% ipython --no-banner

In [1]: import numpy as np

In [2]: from numpy import linalg as LA

In [3]: np.set_printoptions(suppress=True, linewidth=120)

In [4]: M = np.vander(np.arange(2) - 1, 4, increasing=True)

In [5]: M
Out[5]: 
array([[ 1, -1,  1, -1],
       [ 1,  0,  0,  0]])

In [6]: # columns 1 and 3 are equal

In [7]: out = M / np.sqrt((M ** 2).mean(axis=1, keepdims=True))

In [8]: LA.matrix_rank(out) == LA.matrix_rank(M)
Out[8]: np.True_

In [9]: out[0]
Out[9]: array([ 1., -1.,  1., -1.])

In [10]: LA.matrix_rank(M - M.mean(axis=1, keepdims=True))
Out[10]: np.int64(2)

In [11]: np.round(LA.norm(out, axis=1), 3)
Out[11]: array([2., 2.])

In [12]: M @ M
ValueError: matmul: Input operand 1 has a mismatch in its core dimension 0, with gufunc signature (n?,k),(k,m?)->(n?,m?) (size 2 is different from 4)


In [13]: C2 = M.T @ M

In [14]: np.trace(C2), (M ** 2).sum()
Out[14]: (np.int64(5), np.int64(5))

In [15]: np.diag(C2)
Out[15]: array([2, 1, 1, 1])

In [16]: np.round(LA.eigvalsh(C2)[::-1], 3) + 0
Out[16]: array([4.303, 0.697, 0.   , 0.   ])

In [17]: np.round(LA.svd(M, compute_uv=False) ** 2, 3)
Out[17]: array([4.303, 0.697])

In [18]: out = np.array([[-1, -3, 1], [-1, 0, -3]])

In [19]: X = out.T @ out

In [20]: X
Out[20]: 
array([[ 2,  3,  2],
       [ 3,  9, -3],
       [ 2, -3, 10]])

In [21]: out = M[0, 0] * M[1:] - np.outer(M[1:, 0], M[0])

In [22]: out
Out[22]: array([[ 0,  1, -1,  1]])

In [23]: np.flatnonzero(~out.round(6).any(axis=1))
Out[23]: array([], dtype=int64)

In [24]: LA.matrix_rank(out), LA.matrix_rank(M)
Out[24]: (np.int64(1), np.int64(2))

In [25]: U, sigma, vt = LA.svd(X)

In [26]: np.argmax(sigma[:-1] / (sigma[1:] + 1e-6)) + 1
Out[26]: np.int64(2)

In [27]: sigma.round(3) + 0
Out[27]: array([12.562,  8.438,  0.   ])

In [28]: out = U[:, :2] @ np.diag(sigma[:2]) @ vt[:2]

In [29]: np.round(LA.norm(X - out) / LA.norm(X), 3)
Out[29]: np.float64(0.0)

In [30]: LA.matrix_rank(X, rtol=0.05)
Out[30]: np.int64(2)

In [31]: out.round(3)
Out[31]: 
array([[ 2.,  3.,  2.],
       [ 3.,  9., -3.],
       [ 2., -3., 10.]])

In [32]: np.round(np.abs(X - out).max(), 3)
Out[32]: np.float64(0.0)

In [33]: round(LA.norm(out, 2) / LA.norm(out), 3)
Out[33]: np.float64(0.83)

In [34]: [round(float(x), 3) for x in LA.svd(out, compute_uv=False)[:3]]
Out[34]: [12.562, 8.438, 0.0]

In [35]: rk = LA.matrix_rank(X)

In [36]: rk
Out[36]: np.int64(2)

In [37]: ns = LA.svd(X)[2][rk:].T

In [38]: ns.shape
Out[38]: (3, 1)

In [39]: [int(LA.matrix_rank(X[:i])) for i in range(1, len(X) + 1)]
Out[39]: [1, 2, 2]

In [40]: np.allclose(X @ ns, 0)
Out[40]: True

In [41]: np.round(ns[:, 0] / ns[np.abs(ns[:, 0]).round(6).argmax(), 0], 3)
Out[41]: array([ 1.   , -0.444, -0.333])

In [42]: [int(LA.matrix_rank(X[:, :j + 1])) for j in range(3)]
Out[42]: [1, 2, 2]

In [43]: data = np.load("block3.npy")

In [44]: data.round(3)
Out[44]: 
array([[ 1.   ,  0.   ,  0.   ,  0.   ],
       [ 0.   ,  1.   ,  0.   ,  0.   ],
       [ 0.   ,  0.   ,  0.809, -0.588],
       [ 0.   ,  0.   ,  0.588,  0.809]])

In [45]: # 3 groups of indices that never mix

In [46]: u = np.array([3, 1, 0, 5])

In [47]: out = data + np.outer(u, np.eye(4)[1])

In [48]: LA.matrix_rank(out - data)
Out[48]: np.int64(1)

In [49]: out.round(3)
Out[49]: 
array([[ 1.   ,  3.   ,  0.   ,  0.   ],
       [ 0.   ,  2.   ,  0.   ,  0.   ],
       [ 0.   ,  0.   ,  0.809, -0.588],
       [ 0.   ,  5.   ,  0.588,  0.809]])

In [50]: ang = np.radians(60)

In [51]: R = np.eye(4)

In [52]: R[1, 1] = R[3, 3] = np.cos(ang)

In [53]: R[1, 3], R[3, 1] = -np.sin(ang), np.sin(ang)

In [54]: R.round(3)
Out[54]: 
array([[ 1.   ,  0.   ,  0.   ,  0.   ],
       [ 0.   ,  0.5  ,  0.   , -0.866],
       [ 0.   ,  0.   ,  1.   ,  0.   ],
       [ 0.   ,  0.866,  0.   ,  0.5  ]])

In [55]: out = M @ R.T

In [56]: out.round(3)
Out[56]: 
array([[ 1.   ,  0.366,  1.   , -1.366],
       [ 1.   ,  0.   ,  0.   ,  0.   ]])

In [57]: np.allclose(M @ M.T, out @ out.T)
Out[57]: True

In [58]: U, sigma = LA.svd(out)
ValueError: too many values to unpack (expected 2)


In [59]: U, sigma, vt = LA.svd(out, full_matrices=False)

In [60]: np.allclose(U * sigma @ vt, out)
Out[60]: True

In [61]: sigma.round(3)
Out[61]: array([2.074, 0.835])

In [62]: np.round(sigma / sigma[0], 3)
Out[62]: array([1.   , 0.403])

In [63]: (sigma > 1e-8).sum()
Out[63]: np.int64(2)

In [64]: U.shape, sigma.shape, vt.shape
Out[64]: ((2, 2), (2,), (2, 4))

In [65]: np.round(np.abs(vt[0]), 3)
Out[65]: array([0.601, 0.169, 0.461, 0.63 ])

In [66]: np.round(np.sqrt((sigma ** 2).sum()), 3), np.round(LA.norm(out), 3)
Out[66]: (np.float64(2.236), np.float64(2.236))

In [67]: np.abs(U[:, 0]).round(6).argmax()
Out[67]: np.int64(0)

In [68]: np.round(vt @ vt.T, 3) + 0
Out[68]: 
array([[1., 0.],
       [0., 1.]])

In [69]: w1 = np.array([[4, 6, 4, 1, -1, -3],
    ...:     [9, -2, 3, 1, -4, 5],
    ...:     [2, -9, -4, -6, 6, 1],
    ...:     [2, 0, -1, 7, -9, -6]])

In [70]: beta = np.array([-3, -9, -2, 7, 0, -1])

In [71]: act = np.maximum(data @ w1 + beta, 0)

In [72]: act.round(3)
Out[72]: 
array([[ 1.   ,  0.   ,  2.   ,  8.   ,  0.   ,  0.   ],
       [ 6.   ,  0.   ,  1.   ,  8.   ,  0.   ,  4.   ],
       [ 0.   ,  0.   ,  0.   ,  0.   , 10.144,  3.336],
       [ 0.   ,  0.   ,  0.   ,  9.136,  0.   ,  0.   ]])

In [73]: C = np.array([[0, 0], [0, 0], [-2, -1], [2, -2], [1, -1], [-1, 0]])

In [74]: (act @ C).round(6).argmax(axis=1)
Out[74]: array([0, 0, 0, 0])

In [75]: m1 = np.array([[-1, 1, -1, 1], [2, -2, 2, -2], [-1, 1, -1, 1], [2, -2, 2, -2]])

In [76]: m1
Out[76]: 
array([[-1,  1, -1,  1],
       [ 2, -2,  2, -2],
       [-1,  1, -1,  1],
       [ 2, -2,  2, -2]])

In [77]: [round(float(x), 3) for x in LA.svd(m1, compute_uv=False)[:3]]
Out[77]: [6.325, 0.0, 0.0]

In [78]: LA.cond(m1) > 100
Out[78]: np.True_

In [79]: np.round(LA.norm(m1, 2) / LA.norm(m1), 3)
Out[79]: np.float64(1.0)

In [80]: LA.matrix_rank(m1, rtol=0.1)
Out[80]: np.int64(1)

In [81]: np.argsort(-LA.norm(m1, axis=0).round(6), kind="stable")[:3]
Out[81]: array([0, 1, 2])

In [82]: rk = LA.matrix_rank(m1)

In [83]: rk
Out[83]: np.int64(1)

In [84]: ns = LA.svd(m1)[2][rk:].T

In [85]: np.allclose(m1 @ ns, 0)
Out[85]: True

In [86]: LA.matrix_rank(m1.T @ m1), LA.matrix_rank(m1 @ m1.T)
Out[86]: (np.int64(1), np.int64(1))

In [87]: np.round(m1 @ ns, 3) + 0
Out[87]: 
array([[0., 0., 0.],
       [0., 0., 0.],
       [0., 0., 0.],
       [0., 0., 0.]])

In [88]: np.round(ns @ ns.T, 3)
Out[88]: 
array([[ 0.75,  0.25, -0.25,  0.25],
       [ 0.25,  0.75,  0.25, -0.25],
       [-0.25,  0.25,  0.75,  0.25],
       [ 0.25, -0.25,  0.25,  0.75]])

In [89]: rng = np.random.default_rng(218)

In [90]: idx = rng.permutation(4)

In [91]: idx
Out[91]: array([3, 1, 2, 0])

In [92]: out = m1[idx][:, idx]

In [93]: round(float(LA.det(out)), 3), np.round(LA.det(m1[idx]), 3)
Out[93]: (0.0, np.float64(0.0))

In [94]: out
Out[94]: 
array([[-2, -2,  2,  2],
       [-2, -2,  2,  2],
       [ 1,  1, -1, -1],
       [ 1,  1, -1, -1]])

In [95]: np.allclose(out, m1)
Out[95]: False

In [96]: np.diag(out)
Out[96]: array([-2, -2, -1, -1])

In [97]: U, sigma, vt = LA.svd(m1)

In [98]: sigma.round(3) + 0
Out[98]: array([6.325, 0.   , 0.   , 0.   ])

In [99]: np.argmax(sigma[:-1] / (sigma[1:] + 1e-6)) + 1
Out[99]: np.int64(1)

In [100]: out = U[:, :1] @ np.diag(sigma[:1]) @ vt[:1]

In [101]: np.round(np.abs(m1 - out).max(), 3)
Out[101]: np.float64(0.0)

In [102]: E = np.array([[-3, -3, 3, -3, -2, 3],
     ...:     [1, 1, -2, 2, 2, -2],
     ...:     [1, 3, -3, 3, 3, 3],
     ...:     [-1, 2, 2, 0, 2, 2],
     ...:     [3, 3, -3, -2, 0, 0],
     ...:     [-1, 2, 2, 2, -1, 2]])

In [103]: E[:, 2] = -2 * E[:, 5]

In [104]: E
Out[104]: 
array([[-3, -3, -6, -3, -2,  3],
       [ 1,  1,  4,  2,  2, -2],
       [ 1,  3, -6,  3,  3,  3],
       [-1,  2, -4,  0,  2,  2],
       [ 3,  3,  0, -2,  0,  0],
       [-1,  2, -4,  2, -1,  2]])

In [105]: np.unique(E.round(6), axis=0).shape
Out[105]: (6, 6)

In [106]: np.abs(np.diag(LA.qr(E)[1])) > 1e-9
Out[106]: array([ True,  True,  True,  True,  True, False])

In [107]: LA.lstsq(E[:-1].T, E[-1])[2]
Out[107]: np.int32(5)

In [108]: np.round(E @ LA.pinv(E) @ E, 3) + 0
Out[108]: 
array([[-3., -3., -6., -3., -2.,  3.],
       [ 1.,  1.,  4.,  2.,  2., -2.],
       [ 1.,  3., -6.,  3.,  3.,  3.],
       [-1.,  2., -4.,  0.,  2.,  2.],
       [ 3.,  3.,  0., -2.,  0.,  0.],
       [-1.,  2., -4.,  2., -1.,  2.]])

In [109]: arr = np.load("sample16.npy")

In [110]: arr
Out[110]: 
array([[-0.581, -0.089, 10.206],
       [-2.372, -1.509, 11.199],
       [ 6.332, -2.797,  2.433],
       [ 4.424,  5.524,  6.998],
       [ 1.817,  6.856,  9.53 ],
       [ 0.172,  1.435, 11.184],
       [ 4.645, -1.709,  2.453],
       [ 2.068,  5.562,  6.064],
       [ 2.23 ,  5.941,  8.086],
       [ 6.11 , -3.189,  1.864],
       [ 2.518,  5.371,  5.112],
       [ 7.464, -3.619,  1.62 ],
       [ 8.609, -2.568,  1.487],
       [-0.5  , -1.578, 12.052],
       [ 4.992, -1.256,  1.949],
       [ 5.402, -2.489,  4.288],
       [ 2.601,  5.767,  6.405],
       [ 6.887, -1.664,  1.867],
       [ 3.97 ,  7.452,  4.402],
       [-1.453,  0.088, 10.74 ],
       [ 2.141,  5.534,  4.437],
       [ 1.71 ,  5.648,  7.941],
       [-0.603,  0.671, 11.049],
       [ 3.789,  6.965,  6.927]])

In [111]: U, sigma, vt = LA.svd(arr, full_matrices=False)

In [112]: np.round(vt @ vt.T, 3) + 0
Out[112]: 
array([[1., 0., 0.],
       [0., 1., 0.],
       [0., 0., 1.]])

In [113]: np.round(np.abs(vt[0]), 3)
Out[113]: array([0.222, 0.33 , 0.917])

In [114]: (sigma > 1e-8).sum()
Out[114]: np.int64(3)

In [115]: np.round(np.cumsum(sigma ** 2) / np.sum(sigma ** 2), 3)
Out[115]: array([0.678, 0.862, 1.   ])

In [116]: np.round(U.T @ arr @ vt.T, 3) + 0
Out[116]: 
array([[37.7  ,  0.   ,  0.   ],
       [ 0.   , 19.598,  0.   ],
       [ 0.   ,  0.   , 17.026]])

In [117]: np.round(np.sqrt((sigma ** 2).sum()), 3), round(LA.norm(arr), 3)
Out[117]: (np.float64(45.774), np.float64(45.774))

In [118]: np.round(sigma / sigma[0], 3)
Out[118]: array([1.   , 0.52 , 0.452])
